$ ipython --no-banner

In [1]: import numpy as np

In [2]: import numpy.linalg as la

In [3]: np.set_printoptions(precision=3, suppress=True, linewidth=200)

In [4]: rnd = lambda a: np.round(a, 3) + 0

In [5]: W0 = np.loadtxt("sample8.csv", delimiter=",")

In [6]: W0
Out[6]: 
array([[5., 0., 0., 0., 0., 0., 0., 0., 0.],
       [3., 4., 0., 0., 0., 0., 0., 0., 0.],
       [3., 7., 5., 0., 0., 0., 0., 0., 0.],
       [1., 5., 8., 7., 0., 0., 0., 0., 0.],
       [6., 3., 0., 0., 3., 0., 0., 0., 0.],
       [5., 8., 0., 3., 7., 1., 0., 0., 0.],
       [6., 2., 3., 6., 1., 1., 1., 0., 0.],
       [0., 7., 5., 5., 6., 0., 4., 9., 0.],
       [8., 4., 7., 1., 5., 6., 1., 7., 1.]])

In [7]: blk = np.stack([W0, -1 * W0, W0[::-1]])

In [8]: (blk @ W0.T).shape
Out[8]: (3, 9, 9)

In [9]: np.einsum("bij,cij->bc", blk, blk)
Out[9]: 
array([[ 1036., -1036.,   416.],
       [-1036.,  1036.,  -416.],
       [  416.,  -416.,  1036.]])

In [10]: la.matrix_rank(blk.reshape(3, -1))
Out[10]: np.int64(2)

In [11]: K = np.array([[1.08, -0.18, 0.28, 2.1, 0.66, -0.08, -1.35, 1.16, -0.34, 0.29, 1.42],
    ...:     [-0.98, 1.31, 0.46, -3.31, -1.16, 0.98, 3.19, -2.19, 1.01, 2.45, -4.13],
    ...:     [0.31, -1.03, -0.54, 0.9, 0.08, -0.85, -1.82, 1.01, -0.71, -2.16, 2.12],
    ...:     [0.21, 0.45, 0.34, -1.52, -0.98, 0.29, 0.93, -0.69, 0.21, 1.31, -1.98]])

In [12]: rnd(la.norm(K, 1)), rnd(la.norm(K, np.inf))
Out[12]: (np.float64(9.65), np.float64(21.17))

In [13]: rnd(la.norm(K[1] - K[3]))
Out[13]: np.float64(4.45)

In [14]: rnd(la.norm(K, axis=0))
Out[14]: array([1.506, 1.735, 0.835, 4.3  , 1.658, 1.332, 4.022, 2.764, 1.298, 3.531, 5.243])

In [15]: rnd(la.norm(K, "nuc"))
Out[15]: np.float64(12.807)

In [16]: la.norm(K, axis=1).argmax()
Out[16]: np.int64(1)

In [17]: rnd(la.norm(K[1], 1)), rnd(la.norm(K[1], np.inf))
Out[17]: (np.float64(21.17), np.float64(4.13))

In [18]: rnd(la.norm(K, 2))
Out[18]: np.float64(9.375)

In [19]: def softmax(z):
    ...:     e = np.exp(z - z.max(axis=-1, keepdims=True))
    ...:     return e / e.sum(axis=-1, keepdims=True)
    ...: 

In [20]: rnd(softmax(K).sum(axis=1))
Out[20]: array([1., 1., 1., 1.])

In [21]: rnd(softmax(10 * K[1]))
Out[21]: array([0.   , 0.   , 0.   , 0.   , 0.   , 0.   , 0.999, 0.   , 0.   , 0.001, 0.   ])

In [22]: att = K @ K.T / np.sqrt(11)

In [23]: softmax(att).round(6).argmax(axis=1)
Out[23]: array([0, 1, 2, 1])

In [24]: K @ K
ValueError: matmul: Input operand 1 has a mismatch in its core dimension 0, with gufunc signature (n?,k),(k,m?)->(n?,m?) (size 4 is different from 11)


In [25]: gram = K.T @ K

In [26]: (K @ K.T).shape
Out[26]: (4, 4)

In [27]: np.allclose(gram, gram.T)
Out[27]: True

In [28]: rnd(la.svd(K, compute_uv=False) ** 2)
Out[28]: array([87.889,  5.245,  1.304,  0.   ])
